$ python -q
>>> import numpy as np
>>> import numpy.linalg as la
>>> np.set_printoptions(precision=3, suppress=True, linewidth=100)
>>> data = np.load("data.npy")
>>> data
array([[-3.17 , -0.207, -1.07 ],
       [-0.882,  1.632,  0.592],
       [-1.87 , -1.833, -0.024],
       [-8.671,  0.957, -1.846],
       [-1.088,  2.531,  0.51 ],
       [-3.23 ,  0.322,  0.853],
       [-3.465, -3.184, -1.564],
       [ 5.658,  1.562, -0.145],
       [-2.394,  3.739, -0.887],
       [-5.07 ,  2.123,  1.092],
       [ 9.441, -0.084,  0.821],
       [-3.899, -1.458,  1.387],
       [ 0.328, -2.984, -0.306],
       [-1.843, -2.121, -0.598],
       [ 4.788,  4.897, -1.19 ],
       [ 7.548, -3.489,  0.695],
       [10.439,  0.553, -1.672],
       [-3.42 , -1.359, -0.577],
       [-9.54 , -3.029,  0.702],
       [-2.271,  1.836, -0.6  ],
       [ 4.928, -4.182, -1.485],
       [-0.056, -0.277, -0.637],
       [ 9.419, -2.838, -0.024],
       [ 1.739,  2.664,  0.804],
       [ 7.504, -0.912, -2.647],
       [ 1.045,  5.243,  0.936],
       [ 5.198,  2.962,  1.375],
       [-1.205,  2.883, -0.393],
       [ 9.064,  4.158, -0.01 ],
       [-4.737, -1.447, -0.448],
       [-4.394, -1.903,  0.727],
       [-0.111,  0.527, -0.341],
       [-2.39 ,  2.058,  0.28 ],
       [ 5.187, -2.374,  0.394],
       [ 3.144, -1.732, -1.058],
       [ 5.746, -4.215, -0.201],
       [ 6.544,  0.19 ,  1.614],
       [-7.542, -2.533,  0.64 ]])
>>> out = np.c_[data[:, :1] @ np.array([[2]]), np.array([1, 0, 0, 2, 1, 0, 0, 2, 0, 2, 1, 1, 0, 1, 2, 2, 2, 1, 2, 2, 0, 1, 2, 0, 0, 0, 2, 1, 1, 2, 2, 0, 1, 2, 2, 0, 0, 0])]
>>> out
array([[ -6.34 ,   1.   ],
       [ -1.764,   0.   ],
       [ -3.74 ,   0.   ],
       [-17.342,   2.   ],
       [ -2.176,   1.   ],
       [ -6.46 ,   0.   ],
       [ -6.93 ,   0.   ],
       [ 11.316,   2.   ],
       [ -4.788,   0.   ],
       [-10.14 ,   2.   ],
       [ 18.882,   1.   ],
       [ -7.798,   1.   ],
       [  0.656,   0.   ],
       [ -3.686,   1.   ],
       [  9.576,   2.   ],
       [ 15.096,   2.   ],
       [ 20.878,   2.   ],
       [ -6.84 ,   1.   ],
       [-19.08 ,   2.   ],
       [ -4.542,   2.   ],
       [  9.856,   0.   ],
       [ -0.112,   1.   ],
       [ 18.838,   2.   ],
       [  3.478,   0.   ],
       [ 15.008,   0.   ],
       [  2.09 ,   0.   ],
       [ 10.396,   2.   ],
       [ -2.41 ,   1.   ],
       [ 18.128,   1.   ],
       [ -9.474,   2.   ],
       [ -8.788,   2.   ],
       [ -0.222,   0.   ],
       [ -4.78 ,   1.   ],
       [ 10.374,   2.   ],
       [  6.288,   2.   ],
       [ 11.492,   0.   ],
       [ 13.088,   0.   ],
       [-15.084,   0.   ]])
>>> np.round(la.lstsq(data, out[:, 0])[0], 3) + 0
array([2., 0., 0.])
>>> la.svd(out, compute_uv=False)
array([65.802,  8.054])
>>> np.abs(out).max()
np.float64(20.878)
>>> la.rank(out)
Traceback (most recent call last):
  File "<python-input-10>", line 1, in <module>
    la.rank(out)
    ^^^^^^^
AttributeError: module 'numpy.linalg' has no attribute 'rank'
>>> np.unravel_index(np.abs(out).argmax(), out.shape)
(np.int64(16), np.int64(0))
>>> rng = np.random.default_rng(674356)
>>> z = rng.permutation(3)
>>> out = data[:, z] * rng.choice([-1, 1], 3)
>>> out
array([[  3.17 ,  -1.07 ,   0.207],
       [  0.882,   0.592,  -1.632],
       [  1.87 ,  -0.024,   1.833],
       [  8.671,  -1.846,  -0.957],
       [  1.088,   0.51 ,  -2.531],
       [  3.23 ,   0.853,  -0.322],
       [  3.465,  -1.564,   3.184],
       [ -5.658,  -0.145,  -1.562],
       [  2.394,  -0.887,  -3.739],
       [  5.07 ,   1.092,  -2.123],
       [ -9.441,   0.821,   0.084],
       [  3.899,   1.387,   1.458],
       [ -0.328,  -0.306,   2.984],
       [  1.843,  -0.598,   2.121],
       [ -4.788,  -1.19 ,  -4.897],
       [ -7.548,   0.695,   3.489],
       [-10.439,  -1.672,  -0.553],
       [  3.42 ,  -0.577,   1.359],
       [  9.54 ,   0.702,   3.029],
       [  2.271,  -0.6  ,  -1.836],
       [ -4.928,  -1.485,   4.182],
       [  0.056,  -0.637,   0.277],
       [ -9.419,  -0.024,   2.838],
       [ -1.739,   0.804,  -2.664],
       [ -7.504,  -2.647,   0.912],
       [ -1.045,   0.936,  -5.243],
       [ -5.198,   1.375,  -2.962],
       [  1.205,  -0.393,  -2.883],
       [ -9.064,  -0.01 ,  -4.158],
       [  4.737,  -0.448,   1.447],
       [  4.394,   0.727,   1.903],
       [  0.111,  -0.341,  -0.527],
       [  2.39 ,   0.28 ,  -2.058],
       [ -5.187,   0.394,   2.374],
       [ -3.144,  -1.058,   1.732],
       [ -5.746,  -0.201,   4.215],
       [ -6.544,   1.614,  -0.19 ],
       [  7.542,   0.64 ,   2.533]])
>>> U, _, vt = la.svd(data.T @ out)
>>> np.round(U @ vt, 3) + 0
array([[-1.,  0.,  0.],
       [ 0.,  0., -1.],
       [ 0.,  1.,  0.]])
>>> np.round(la.lstsq(data, out)[0], 3) + 0
array([[-1.,  0.,  0.],
       [ 0.,  0., -1.],
       [ 0.,  1.,  0.]])
>>> cov = np.cov(data, rowvar=False)
>>> np.polyfit(data[:, 2], data[:, 1], 1)
array([0.323, 0.002])
>>> cov.shape
(3, 3)
>>> np.argsort(-data.std(axis=0).round(6), kind="stable")
array([0, 1, 2])
>>> data.std(axis=0)
array([5.291, 2.562, 0.99 ])
>>> np.median(data, axis=0)
array([-0.496, -0.145, -0.084])
>>> cov
array([[28.75 ,  0.699, -0.378],
       [ 0.699,  6.74 ,  0.325],
       [-0.378,  0.325,  1.006]])
>>> D = la.norm(data[:, None] - data[None], axis=-1)
>>> D[:5, :5]
array([[0.   , 3.373, 2.33 , 5.676, 3.785],
       [3.373, 0.   , 3.655, 8.19 , 0.926],
       [2.33 , 3.655, 0.   , 7.573, 4.466],
       [5.676, 8.19 , 7.573, 0.   , 8.095],
       [3.785, 0.926, 4.466, 8.095, 0.   ]])
>>> np.unravel_index(D.round(6).argmax(), D.shape)
(np.int64(16), np.int64(18))
>>> la.matrix_rank(D ** 2)
np.int64(5)
>>> D[28].round(6).argsort(kind="stable")[:4]
array([28, 16, 26,  7])
>>> (D + 1e9 * np.eye(38)).round(6).argmin(axis=1)
array([17,  4, 13, 37,  1, 11, 17, 26, 27,  5, 16, 30, 13,  2, 26, 22, 10,  0, 37, 32, 35, 31, 15,
       25, 16, 23,  7,  4, 16, 30, 11, 21, 19, 35, 33, 20,  7, 18])
>>> D.shape
(38, 38)
>>> K = np.loadtxt("mat.csv", delimiter=",")
>>> K
array([[ 0.,  0.,  0.,  0.,  0.,  0.],
       [ 0.,  0.,  0.,  0.,  0.,  0.],
       [ 0.,  0.,  0.,  0.,  0.,  0.],
       [ 0.,  2.,  0.,  1.,  1.,  0.],
       [ 0.,  0.,  0.,  0.,  0.,  0.],
       [ 0.,  0.,  0.,  0.,  0.,  0.],
       [ 0.,  8.,  4., 10.,  4.,  1.],
       [ 0.,  6.,  2.,  7.,  3.,  0.],
       [ 0.,  8.,  4., 10.,  4.,  1.],
       [ 0.,  6.,  2.,  7.,  3.,  0.],
       [ 0.,  6.,  2.,  7.,  3.,  0.],
       [ 0.,  2.,  0.,  1.,  1.,  0.],
       [ 0.,  4.,  0.,  4.,  2.,  0.],
       [ 0.,  0.,  0.,  0.,  0.,  0.],
       [ 0.,  0.,  0.,  0.,  0.,  0.],
       [ 0.,  6.,  2.,  7.,  3.,  0.],
       [ 0.,  6.,  2.,  7.,  3.,  0.]])
>>> # row 1 repeats row 0
>>> U, sig, vt = la.svd(K)
>>> np.argmax(sig[:-1] / (sig[1:] + 1e-6)) + 1
np.int64(4)
>>> out = U[:, :4] @ np.diag(sig[:4]) @ vt[:4]
>>> out.round(3) + 0
array([[ 0.,  0.,  0.,  0.,  0.,  0.],
       [ 0.,  0.,  0.,  0.,  0.,  0.],
       [ 0.,  0.,  0.,  0.,  0.,  0.],
       [ 0.,  2.,  0.,  1.,  1.,  0.],
       [ 0.,  0.,  0.,  0.,  0.,  0.],
       [ 0.,  0.,  0.,  0.,  0.,  0.],
       [ 0.,  8.,  4., 10.,  4.,  1.],
       [ 0.,  6.,  2.,  7.,  3.,  0.],
       [ 0.,  8.,  4., 10.,  4.,  1.],
       [ 0.,  6.,  2.,  7.,  3.,  0.],
       [ 0.,  6.,  2.,  7.,  3.,  0.],
       [ 0.,  2.,  0.,  1.,  1.,  0.],
       [ 0.,  4.,  0.,  4.,  2.,  0.],
       [ 0.,  0.,  0.,  0.,  0.,  0.],
       [ 0.,  0.,  0.,  0.,  0.,  0.],
       [ 0.,  6.,  2.,  7.,  3.,  0.],
       [ 0.,  6.,  2.,  7.,  3.,  0.]])
>>> np.round(la.norm(K - out) / la.norm(K), 3)
np.float64(0.0)
>>> la.matrix_rank(out)
np.int64(4)
>>> la.matrix_rank(K, rtol=0.05)
np.int64(2)
>>> round(np.abs(K - out).max(), 3)
np.float64(0.0)
>>> U, sig, vt = la.svd(K)
>>> vecs = vt[:(sig > 1e-8).sum()]
>>> x = K[16] + 2 * K[10] + rng.integers(2) * np.eye(6)[2]
>>> x
array([ 0., 18.,  6., 21.,  9.,  0.])
>>> np.round(vecs.T @ vecs, 3) + 0
array([[0. , 0. , 0. , 0. , 0. , 0. ],
       [0. , 0.8, 0. , 0. , 0.4, 0. ],
       [0. , 0. , 1. , 0. , 0. , 0. ],
       [0. , 0. , 0. , 1. , 0. , 0. ],
       [0. , 0.4, 0. , 0. , 0.2, 0. ],
       [0. , 0. , 0. , 0. , 0. , 1. ]])
>>> r = la.matrix_rank(K)
>>> r
np.int64(4)
>>> N = la.svd(K)[2][r:].T
>>> np.allclose(K @ N, 0)
True
>>> la.matrix_rank(K.T @ K), la.matrix_rank(K @ K.T)
(np.int64(4), np.int64(4))
>>> [int(la.matrix_rank(K[:i])) for i in range(1, len(K) + 1)]
[0, 0, 0, 1, 1, 1, 2, 3, 3, 3, 3, 3, 4, 4, 4, 4, 4]
>>> [int(la.matrix_rank(np.delete(K, i, axis=0))) for i in range(17)]
[4, 4, 4, 4, 4, 4, 4, 4, 4, 4, 4, 4, 3, 4, 4, 4, 4]
>>> np.unique(K.round(6), axis=0).shape
(5, 6)
>>> np.allclose(K[:-1].T @ la.lstsq(K[:-1].T, K[-1])[0], K[-1])
True
>>> ang = np.radians(37)
>>> Rm = np.eye(6)
>>> Rm[5, 5] = Rm[1, 1] = np.cos(ang)
>>> Rm[5, 1], Rm[1, 5] = -np.sin(ang), np.sin(ang)
>>> Rm
array([[ 1.   ,  0.   ,  0.   ,  0.   ,  0.   ,  0.   ],
       [ 0.   ,  0.799,  0.   ,  0.   ,  0.   ,  0.602],
       [ 0.   ,  0.   ,  1.   ,  0.   ,  0.   ,  0.   ],
       [ 0.   ,  0.   ,  0.   ,  1.   ,  0.   ,  0.   ],
       [ 0.   ,  0.   ,  0.   ,  0.   ,  1.   ,  0.   ],
       [ 0.   , -0.602,  0.   ,  0.   ,  0.   ,  0.799]])
>>> out = K @ Rm.T
>>> out
array([[ 0.   ,  0.   ,  0.   ,  0.   ,  0.   ,  0.   ],
       [ 0.   ,  0.   ,  0.   ,  0.   ,  0.   ,  0.   ],
       [ 0.   ,  0.   ,  0.   ,  0.   ,  0.   ,  0.   ],
       [ 0.   ,  1.597,  0.   ,  1.   ,  1.   , -1.204],
       [ 0.   ,  0.   ,  0.   ,  0.   ,  0.   ,  0.   ],
       [ 0.   ,  0.   ,  0.   ,  0.   ,  0.   ,  0.   ],
       [ 0.   ,  6.991,  4.   , 10.   ,  4.   , -4.016],
       [ 0.   ,  4.792,  2.   ,  7.   ,  3.   , -3.611],
       [ 0.   ,  6.991,  4.   , 10.   ,  4.   , -4.016],
       [ 0.   ,  4.792,  2.   ,  7.   ,  3.   , -3.611],
       [ 0.   ,  4.792,  2.   ,  7.   ,  3.   , -3.611],
       [ 0.   ,  1.597,  0.   ,  1.   ,  1.   , -1.204],
       [ 0.   ,  3.195,  0.   ,  4.   ,  2.   , -2.407],
       [ 0.   ,  0.   ,  0.   ,  0.   ,  0.   ,  0.   ],
       [ 0.   ,  0.   ,  0.   ,  0.   ,  0.   ,  0.   ],
       [ 0.   ,  4.792,  2.   ,  7.   ,  3.   , -3.611],
       [ 0.   ,  4.792,  2.   ,  7.   ,  3.   , -3.611]])
>>> round(float(la.det(Rm)), 3), round(float(np.trace(Rm)), 3)
(1.0, 5.597)
>>> np.allclose(K @ K.T, out @ out.T)
True
>>> np.abs(out - K).max(axis=0)
array([0.   , 1.208, 0.   , 0.   , 0.   , 5.016])
>>> E = np.loadtxt("sample19.csv", delimiter=",")
>>> E
array([[ 2.,  0., -2., -4.,  1., -1.,  2.,  2.,  2.,  2.],
       [ 1.,  0.,  0.,  2., -1.,  1.,  2., -1.,  2.,  2.],
       [ 1.,  0.,  2., -4., -2.,  1.,  2.,  2.,  2.,  0.],
       [ 2.,  1.,  2.,  4.,  0.,  2., -2., -2.,  2.,  1.],
       [-1.,  2.,  1.,  2.,  0., -1.,  1., -1.,  2.,  0.],
       [ 2.,  0., -2., -4., -1., -1., -1.,  2., -2., -1.],
       [ 1.,  0., -1., -4.,  0., -1.,  1.,  2., -2.,  0.],
       [ 0., -1.,  1., -4.,  0., -2.,  0.,  2., -1.,  2.],
       [ 0.,  0.,  2.,  2., -1., -1.,  2., -1.,  0., -1.],
       [-2., -1., -1.,  2., -2.,  0.,  2., -1., -1.,  2.],
       [ 0., -1.,  0.,  2.,  1.,  0., -2., -1.,  2.,  1.]])
>>> la.cond(E) > 100
np.True_
>>> round(la.norm(E, 2) / la.norm(E), 3)
np.float64(0.729)
>>> np.argsort(-la.norm(E, axis=0).round(6), kind="stable")[:3]
array([3, 8, 6])
>>> [round(float(x), 3) for x in la.svd(E, compute_uv=False)[:3]]
[12.837, 6.837, 5.91]
>>> A = np.load("a.npy")
>>> A
array([[ 0,  2, -3, -2,  6],
       [-2,  0, -2, -1, -1],
       [ 3,  2,  0,  5, -4],
       [ 2,  1, -5,  0, -4],
       [-6,  1,  4,  4,  0]])
>>> A - A[0]
array([[  0,   0,   0,   0,   0],
       [ -2,  -2,   1,   1,  -7],
       [  3,   0,   3,   7, -10],
       [  2,  -1,  -2,   2, -10],
       [ -6,  -1,   7,   6,  -6]])
>>> np.abs(A).max()
np.int64(6)
>>> la.rank(A)
Traceback (most recent call last):
  File "<python-input-78>", line 1, in <module>
    la.rank(A)
    ^^^^^^^
AttributeError: module 'numpy.linalg' has no attribute 'rank'
>>> np.zeros(5, 5)
Traceback (most recent call last):
  File "<python-input-79>", line 1, in <module>
    np.zeros(5, 5)
    ~~~~~~~~^^^^^^
TypeError: Cannot interpret '5' as a data type
>>> np.round(la.svd(A, compute_uv=False), 3) + 0
array([9.699, 9.699, 4.683, 4.683, 0.   ])
>>> A.sum(axis=1)
array([ 3, -6,  6, -6,  3])
>>> U, sig, vt = la.svd(A, full_matrices=False)
>>> np.round(U.T @ A @ vt.T, 3) + 0
array([[9.699, 0.   , 0.   , 0.   , 0.   ],
       [0.   , 9.699, 0.   , 0.   , 0.   ],
       [0.   , 0.   , 4.683, 0.   , 0.   ],
       [0.   , 0.   , 0.   , 4.683, 0.   ],
       [0.   , 0.   , 0.   , 0.   , 0.   ]])
>>> np.round(U.T @ U, 3) + 0
array([[1., 0., 0., 0., 0.],
       [0., 1., 0., 0., 0.],
       [0., 0., 1., 0., 0.],
       [0., 0., 0., 1., 0.],
       [0., 0., 0., 0., 1.]])
>>> U.shape, sig.shape, vt.shape
((5, 5), (5,), (5, 5))
>>> np.cumsum(sig ** 2) / np.sum(sig ** 2)
array([0.405, 0.811, 0.905, 1.   , 1.   ])
